>>> import numpy as np
>>> np.set_printoptions(precision=2, suppress=True, linewidth=120, sign=" ")
>>> M2 = np.array([[1, 0, 5, 2, 4, 0], [4, 1, -5, -3, -2, 5], [-2, 3, -1, -3, -2, 1]])
>>> M = np.block([[np.zeros((3, 3)), M2], [M2.T, np.zeros((6, 6))]])
>>> print(M)
[[ 0.  0.  0.  1.  0.  5.  2.  4.  0.]
 [ 0.  0.  0.  4.  1. -5. -3. -2.  5.]
 [ 0.  0.  0. -2.  3. -1. -3. -2.  1.]
 [ 1.  4. -2.  0.  0.  0.  0.  0.  0.]
 [ 0.  1.  3.  0.  0.  0.  0.  0.  0.]
 [ 5. -5. -1.  0.  0.  0.  0.  0.  0.]
 [ 2. -3. -3.  0.  0.  0.  0.  0.  0.]
 [ 4. -2. -2.  0.  0.  0.  0.  0.  0.]
 [ 0.  5.  1.  0.  0.  0.  0.  0.  0.]]
>>> w, vecs = np.linalg.eigh(M)
>>> print(np.abs(vecs[:, -1]))
[ 0.37  0.56  0.22  0.14  0.12  0.46  0.29  0.29  0.29]
>>> print(round(w.sum(), 2), np.trace(M))
0.0 0.0
>>> print(w.round(2) + 0)
[-10.51  -5.47  -3.69   0.     0.     0.     3.69   5.47  10.51]
>>> print([round(float(x), 2) for x in np.linalg.svd(M, compute_uv=False)[:3]])
[10.51, 10.51, 5.47]
>>> print(np.argsort(-np.linalg.norm(M, axis=0).round(6), kind="stable")[:3])
[ 1  5  0]
>>> print(np.round(np.linalg.norm(M, 2) / np.linalg.norm(M), 2))
0.6
>>> print(np.linalg.cond(M) > 100)
True
>>> M2 = M / np.sqrt((M ** 2).mean(axis=1, keepdims=True))
>>> print(M2[5])
[ 2.1  -2.1  -0.42  0.    0.    0.    0.    0.    0.  ]
>>> print(np.linalg.matrix_rank(M2) == np.linalg.matrix_rank(M))
True
>>> M2 = M / np.linalg.norm(M, axis=1, keepdims=True)
>>> C2 = M2 @ M2.T
>>> print(C2[1])
[-0.58  1.    0.38  0.    0.    0.    0.    0.    0.  ]
>>> print((C2 - 2 * np.eye(9)).round(6).argmax(axis=1))
[ 3  2  1  8  8  7  7  5  3]
>>> print(np.argwhere(np.triu(np.abs(C2) > 0.95, 1)))
[]
>>> print(np.degrees(np.arccos(np.clip(C2[1, 6], -1, 1))))
90.0
>>> print((np.abs(C2) > 0.9).astype(int))
[[ 1  0  0  0  0  0  0  0  0]
 [ 0  1  0  0  0  0  0  0  0]
 [ 0  0  1  0  0  0  0  0  0]
 [ 0  0  0  1  0  0  0  0  0]
 [ 0  0  0  0  1  0  0  0  0]
 [ 0  0  0  0  0  1  0  1  0]
 [ 0  0  0  0  0  0  1  0  0]
 [ 0  0  0  0  0  1  0  1  0]
 [ 0  0  0  0  0  0  0  0  1]]
>>> m1 = np.load("m.npy")
>>> print(m1)
[[  6.01  41.97  47.98 -48.     5.98]
 [ -5.03 -52.97 -47.95  44.03  -9.  ]
 [ -1.01  28.99   8.01   0.     6.96]]
>>> print([round(float(x), 2) for x in np.linalg.svd(m1, compute_uv=False)[:3]])
[118.44, 22.72, 0.05]
>>> print(np.linalg.matrix_rank(m1, rtol=0.1))
2
>>> print(np.round(np.linalg.norm(m1, 2) / np.linalg.norm(m1), 2))
0.98
>>> f = np.array([0, 1])
>>> print(np.cross(m1[1, :3], m1[2, :3]))
[ 965.78   88.72 -199.32]
>>> print(np.polyval(f, m1[1]))
[ 1.  1.  1.  1.  1.]
>>> print(np.convolve(m1[1], f))
[  0.    -5.03 -52.97 -47.95  44.03  -9.  ]
>>> print(np.correlate(m1[1], m1[2], "full"))
[  -35.01  -368.67  -374.02  -263.66 -1977.24  -983.89  1252.77  -305.38     9.09]
>>> t3 = np.stack([m1, -3 * m1, m1[::-1]])
>>> print(np.linalg.norm(t3, axis=(1, 2)))
[ 120.6   361.79  120.6 ]
>>> print(t3.shape)
(3, 3, 5)
>>> print(t3.sum(axis=0))
[[-13.03 -54.95 -87.95  96.    -5.  ]
 [  5.03  52.97  47.95 -44.03   9.  ]
 [  8.03 -16.01  31.96 -48.    -7.94]]
>>> Uu, sig, Vh = np.linalg.svd(m1)
>>> print(sig)
[ 118.44   22.72    0.05]
>>> M2 = Uu[:, :2] @ np.diag(sig[:2]) @ Vh[:2]
>>> print(round(np.linalg.norm(m1 - M2, 2), 2), round(sig[2], 2))
0.05 0.05
>>> print(round(np.linalg.norm(m1 - M2) / np.linalg.norm(m1), 2))
0.0
>>> print(M2)
[[  6.02  41.97  47.96 -48.01   6.  ]
 [ -5.02 -52.97 -47.97  44.02  -8.98]
 [ -1.    28.99   8.    -0.01   6.97]]
>>> print(np.round(np.abs(m1 - M2).max(), 2))
0.02
>>> F = np.loadtxt("arr.csv", delimiter=",")
>>> print(F)
[[ 0.5   0.    0.25  0.    0.25]
 [ 0.    1.    0.    0.    0.  ]
 [ 0.5   0.    0.5   0.    0.  ]
 [ 0.33  0.33  0.    0.33  0.  ]
 [ 0.    0.    0.    0.    1.  ]]
>>> # row-stochastic, so 1 is an eigenvalue
>>> print(np.diff(F, axis=0))
[[-0.5   1.   -0.25  0.   -0.25]
 [ 0.5  -1.    0.5   0.    0.  ]
 [-0.17  0.33 -0.5   0.33  0.  ]
 [-0.33 -0.33  0.   -0.33  1.  ]]
>>> F[5]
Traceback (most recent call last):
  File "<python-input-48>", line 1, in <module>
    F[5]
    ~^^^
IndexError: index 5 is out of bounds for axis 0 with size 5
>>> print(np.linalg.matrix_rank(F))
5
>>> print(np.count_nonzero(F))
10
>>> F[:, 5]
Traceback (most recent call last):
  File "<python-input-51>", line 1, in <module>
    F[:, 5]
    ~^^^^^^
IndexError: index 5 is out of bounds for axis 1 with size 5
>>> print(np.linalg.eigvals(F))
[ 0.33  0.85  0.15  1.    1.  ]
>>> rng = np.random.default_rng(5)
>>> idx = rng.permutation(5)
>>> M2 = F[:, idx] * rng.choice([-1, 1], 5)
>>> print(M2)
[[-0.25  0.    0.   -0.25  0.5 ]
 [-0.    0.    1.   -0.    0.  ]
 [-0.    0.    0.   -0.5   0.5 ]
 [-0.    0.33  0.33 -0.    0.33]
 [-1.    0.    0.   -0.    0.  ]]
>>> Uu, _, Vh = np.linalg.svd(F.T @ M2)
>>> print(idx)
[ 4  3  1  2  0]
>>> print(np.round(Uu @ Vh, 2) + 0)
[[ 0.  0.  0.  0.  1.]
 [ 0.  0.  1.  0.  0.]
 [ 0.  0.  0. -1.  0.]
 [ 0.  1.  0.  0.  0.]
 [-1.  0.  0.  0.  0.]]
>>> print(round(float(np.abs(np.linalg.eigvals(M2)).max()), 2))
0.73
>>> assert M2 == M2.T
Traceback (most recent call last):
  File "<python-input-61>", line 1, in <module>
    assert M2 == M2.T
           ^^^^^^^^^^
ValueError: The truth value of an array with more than one element is ambiguous. Use a.any() or a.all()
>>> print(np.allclose(M2 @ M2.T, M2.T @ M2))
False
>>> print((M2 - M2.T) / 2)
[[ 0.    0.    0.   -0.12  0.75]
 [-0.    0.    0.5  -0.17  0.  ]
 [-0.   -0.5   0.   -0.42  0.25]
 [ 0.12  0.17  0.42  0.    0.17]
 [-0.75  0.   -0.25 -0.17  0.  ]]
>>> M2.inv()
Traceback (most recent call last):
  File "<python-input-64>", line 1, in <module>
    M2.inv()
    ^^^^^^
AttributeError: 'numpy.ndarray' object has no attribute 'inv'
>>> print(np.allclose(M2, M2.T))
False
>>> W0 = np.array([[3, -3, 1], [1, 3, -3], [-3, 1, 3]])
>>> print(round(np.linalg.det(2 * W0), 2), np.round(np.linalg.det(W0), 2))
224.0 28.0
>>> print(np.linalg.eigvals(W0))
[ 4.+3.46j  4.-3.46j  1.+0.j  ]
>>> print(np.kron(np.eye(2, dtype=int), W0))
[[ 3 -3  1  0  0  0]
 [ 1  3 -3  0  0  0]
 [-3  1  3  0  0  0]
 [ 0  0  0  3 -3  1]
 [ 0  0  0  1  3 -3]
 [ 0  0  0 -3  1  3]]
>>> print(round(float(np.linalg.det(W0.T)), 2))
28.0
>>> print(np.poly(W0))
[  1.  -9.  36. -28.]
>>> print(np.linalg.norm(W0, axis=0))
[ 4.36  4.36  4.36]
>>> print(W0[1] @ W0[2])
-9
>>> print(np.linalg.norm(W0, axis=1).argmax())
0
>>> print(np.round(np.linalg.norm(W0, 2), 2))
5.29
>>> print(np.linalg.norm(W0, axis=1))
[ 4.36  4.36  4.36]
>>> hat = np.triu(np.array([[3, 0, 0], [3, 1, 3], [0, 0, 2]]), 1) + np.eye(3)
>>> M2 = hat @ W0 @ np.linalg.inv(hat)
>>> print(np.trace(M2), np.trace(W0))
9.0 9
>>> print(M2)
[[  3.  -3.  10.]
 [ -8.   6. -12.]
 [ -3.   1.   0.]]
>>> print(round(float(np.linalg.det(M2)), 2))
28.0
>>> print(hat @ W0 - W0 @ hat)
[[ 0.  0.  9.]
 [-9.  3.  0.]
 [ 0.  0. -3.]]
>>> data = np.loadtxt("case7.csv", delimiter=",")
>>> print(data)
[[-1.  0.  0.  0.  0.]
 [ 0. -1.  0.  0.  0.]
 [ 0.  0.  1.  0.  0.]
 [ 0.  0.  0.  1.  0.]
 [ 0.  0.  0.  0.  1.]]
>>> w, vecs = np.linalg.eig(data)
>>> print(np.sort(np.linalg.eigvals(data.T)))
[-1. -1.  1.  1.  1.]
>>> print(data @ vecs[:, 0] - w[0] * vecs[:, 0])
[ 0.  0.  0.  0.  0.]
>>> print(np.prod(w))
1.0
>>> print(np.sort(np.linalg.eigvals(np.linalg.inv(data))))
[-1. -1.  1.  1.  1.]
>>> print(w)
[-1. -1.  1.  1.  1.]
>>> w, vecs = np.linalg.eigh(data)
>>> print(np.linalg.eigvalsh(data @ data))
[ 1.  1.  1.  1.  1.]
>>> print(np.linalg.svd(data, compute_uv=False))
[ 1.  1.  1.  1.  1.]
>>> print(np.unique(w.round(6) + 0, return_counts=True)[1])
[ 2  3]
>>> print(vecs @ np.diag(w) @ vecs.T)
[[-1.  0.  0.  0.  0.]
 [ 0. -1.  0.  0.  0.]
 [ 0.  0.  1.  0.  0.]
 [ 0.  0.  0.  1.  0.]
 [ 0.  0.  0.  0.  1.]]
>>> print((w > 1e-8).sum(), (w < -1e-8).sum())
3 2
>>> M2 = data / np.linalg.norm(data, axis=1, keepdims=True)
>>> C2 = M2 @ M2.T
>>> print((C2 - 2 * np.eye(5)).round(6).argmax(axis=1))
[ 1  0  0  0  0]
>>> M2 = np.array([[1, 0], [2, 0], [1, 0], [2, 0], [1, 1]])
>>> print(np.einsum("ij->j", data))
[-1. -1.  1.  1.  1.]
>>> print(np.linalg.matrix_rank(data @ M2))
2
>>> print(data @ M2)
[[-1.  0.]
 [-2.  0.]
 [ 1.  0.]
 [ 2.  0.]
 [ 1.  1.]]
>>> print(np.einsum("ik,kj->ji", data, M2))
[[-1. -2.  1.  2.  1.]
 [ 0.  0.  0.  0.  1.]]
>>> print(np.linalg.matrix_rank(np.vstack([data, M2.T])))
5
>>> print(np.vstack([data, M2.T]).shape)
(7, 5)
>>> print(np.einsum("ij,ij->i", data, data))
[ 1.  1.  1.  1.  1.]
>>> feats = np.load("run2.npy")
>>> print(feats)
[[ 0  8  6  4  8  7  8]
 [ 0  8  5  4  8  0  8]
 [ 0  0  9  4  0  5  4]
 [ 0  0  0  5  6  3  4]
 [ 0  0  0  0  2  3  4]
 [ 0  0  0  0  0  3  5]
 [ 0  0  0  0  0  0  4]]
>>> f, g = feats[1], feats[4]
>>> print(f @ f)
233
>>> p = (f @ g) / (f @ f) * f
>>> print(np.linalg.matrix_rank(np.outer(f, g)))
1
>>> print(np.round(np.linalg.norm(f + g) ** 2 + np.linalg.norm(f - g) ** 2, 2))
524.0
>>> print(np.outer(f, g))
[[  0   0   0   0   0   0   0]
 [  0   0   0   0  16  24  32]
 [  0   0   0   0  10  15  20]
 [  0   0   0   0   8  12  16]
 [  0   0   0   0  16  24  32]
 [  0   0   0   0   0   0   0]
 [  0   0   0   0  16  24  32]]
>>> r = np.linalg.matrix_rank(feats)
>>> print(r)
6
>>> N = np.linalg.svd(feats)[2][r:].T
>>> print([int(np.linalg.matrix_rank(feats[:i])) for i in range(1, len(feats) + 1)])
[1, 2, 3, 4, 5, 6, 6]
>>> print(N[:, 0] / N[np.abs(N[:, 0]).round(6).argmax(), 0])
[ 1.  0.  0.  0.  0.  0.  0.]
>>> print([int(np.linalg.matrix_rank(np.delete(feats, i, axis=0))) for i in range(7)])
[6, 6, 6, 6, 6, 6, 6]
>>> print(N @ N.T)
[[ 1.  0.  0.  0.  0.  0.  0.]
 [ 0.  0.  0.  0.  0.  0.  0.]
 [ 0.  0.  0.  0.  0.  0.  0.]
 [ 0.  0.  0.  0.  0.  0.  0.]
 [ 0.  0.  0.  0.  0.  0.  0.]
 [ 0.  0.  0.  0.  0.  0.  0.]
 [ 0.  0.  0.  0.  0.  0.  0.]]
>>> print(feats @ N)
[[ 0.]
 [ 0.]
 [ 0.]
 [ 0.]
 [ 0.]
 [ 0.]
 [ 0.]]
>>> print(N.shape)
(7, 1)
>>> print(np.allclose(feats @ N, 0))
True
>>> x = np.array([1, 3, 0, 3, 0, 1, 2])
>>> print(np.einsum("ij,j->i", feats, x))
[ 59  52  25  26  11  13   8]
>>> print(feats @ np.ones(7))
[ 41.  33.  22.  18.   9.   8.   4.]
>>> print(np.sign((feats @ x).round(6)))
[ 1  1  1  1  1  1  1]
>>> Uu, sig, Vh = np.linalg.svd(feats)
>>> vecs = Vh[:(sig > 1e-8).sum()]
>>> x = feats[3] + 5 * feats[1] + rng.integers(2) * np.eye(7)[6]
>>> print(x)
[  0.  40.  25.  25.  46.   3.  44.]
>>> print(round(float(np.linalg.norm(x - vecs.T @ vecs @ x)), 2))
0.0
>>> print(np.round(vecs.T @ vecs, 2) + 0)
[[ 0.  0.  0.  0.  0.  0.  0.]
 [ 0.  1.  0.  0.  0.  0.  0.]
 [ 0.  0.  1.  0.  0.  0.  0.]
 [ 0.  0.  0.  1.  0.  0.  0.]
 [ 0.  0.  0.  0.  1.  0.  0.]
 [ 0.  0.  0.  0.  0.  1.  0.]
 [ 0.  0.  0.  0.  0.  0.  1.]]
>>> print(np.diag(vecs.T @ vecs))
[ 0.  1.  1.  1.  1.  1.  1.]
>>> print(np.allclose(vecs.T @ vecs @ x, x))
True
